In [1]: import numpy as np

In [2]: from numpy import linalg as LA

In [3]: np.set_printoptions(suppress=True, linewidth=140)

In [4]: cent = 3 * np.array([[-0.2, 0.0, -0.6, 0.4, -0.1, 1.3], [0.4, 0.6, 1.9, -0.1, 1.0, 1.3]])

In [5]: rng = np.random.default_rng(63)

In [6]: idx = rng.integers(0, 2, 20)

In [7]: feats = cent[idx] + rng.normal(size=(20, 6))

In [8]: feats.round(2)
Out[8]: 
array([[ 0.34,  1.33, -2.44, -0.75, -0.55,  3.84],
       [ 2.37,  1.43,  5.81, -0.24,  4.69,  4.2 ],
       [ 0.95,  1.96,  6.07,  0.73,  2.43,  5.67],
       [ 2.29,  2.55,  6.57, -0.35,  1.74,  3.48],
       [ 0.54,  2.82,  4.81,  0.01,  3.54,  2.29],
       [-0.93,  0.14, -0.42,  0.53,  0.42,  4.25],
       [ 0.31,  2.69,  6.37, -0.87,  3.48,  4.28],
       [ 0.58,  0.43,  5.95,  0.09,  3.71,  4.85],
       [ 0.91,  0.73, -1.69,  0.83,  1.44,  3.19],
       [-0.93,  0.62, -2.68,  4.2 ,  0.97,  3.8 ],
       [ 0.42,  1.29,  5.79, -1.35,  3.84,  5.29],
       [-1.93, -0.25, -0.95, -0.38,  0.52,  3.53],
       [-3.6 , -0.39, -3.32,  1.87, -0.45,  2.61],
       [-0.97,  1.48, -2.44,  0.99,  1.16,  4.82],
       [-0.64,  0.03, -2.13,  0.26,  1.35,  4.8 ],
       [-1.72, -0.49, -3.36,  0.06,  1.87,  4.59],
       [ 0.83, -1.28, -1.6 , -1.06, -0.9 ,  4.3 ],
       [-2.1 ,  0.71, -2.43,  0.15,  0.65,  3.79],
       [ 0.23, -0.84, -2.99, -0.05, -0.96,  4.76],
       [ 1.29,  2.64,  4.24,  0.52,  4.37,  4.09]])

In [9]: Ac = feats - feats.mean(axis=0)

In [10]: vecs = LA.svd(Ac)[2][:2]

In [11]: M2 = Ac - Ac @ vecs.T @ vecs

In [12]: np.round(np.cov(Ac @ vecs.T, rowvar=False), 2) + 0
Out[12]: 
array([[20.83,  0.  ],
       [ 0.  ,  1.73]])

In [13]: np.round(np.diag(vecs.T @ vecs), 2)
Out[13]: array([0.26, 0.13, 0.78, 0.48, 0.31, 0.04])

In [14]: hat = feats @ LA.solve(feats.T @ feats, feats.T)

In [15]: np.round(LA.eigvalsh(hat), 2) + 0
Out[15]: array([0., 0., 0., 0., 0., 0., 0., 0., 0., 0., 0., 0., 0., 0., 1., 1., 1., 1., 1., 1.])

In [16]: np.round(np.diag(hat), 2)
Out[16]: array([0.41, 0.35, 0.34, 0.36, 0.24, 0.11, 0.26, 0.35, 0.24, 0.66, 0.26, 0.19, 0.41, 0.22, 0.14, 0.34, 0.38, 0.21, 0.29, 0.26])

In [17]: x0 = np.array([-2, 2, -2, -2, 1, -2])

In [18]: rhs = feats @ x0

In [19]: np.round(LA.lstsq(feats, rhs)[0], 2)
Out[19]: array([-2.,  2., -2., -2.,  1., -2.])

In [20]: np.round(LA.pinv(feats) @ feats, 2) + 0
Out[20]: 
array([[1., 0., 0., 0., 0., 0.],
       [0., 1., 0., 0., 0., 0.],
       [0., 0., 1., 0., 0., 0.],
       [0., 0., 0., 1., 0., 0.],
       [0., 0., 0., 0., 1., 0.],
       [0., 0., 0., 0., 0., 1.]])

In [21]: rhs = rhs + 0.1 * rng.normal(size=20)

In [22]: rhs.round(2)
Out[22]: 
array([  0.18, -16.81, -20.58, -17.13,  -6.35,  -6.13, -11.25, -18.32,  -3.47,  -6.63, -13.96,  -0.63,   3.8 ,  -0.58,  -3.2 ,   1.8 ,
        -8.42,   3.35,  -6.53, -10.71])

In [23]: coef, *_ = LA.lstsq(feats, rhs)

In [24]: round(float(LA.norm(rhs - feats @ coef)), 2)
Out[24]: 0.34
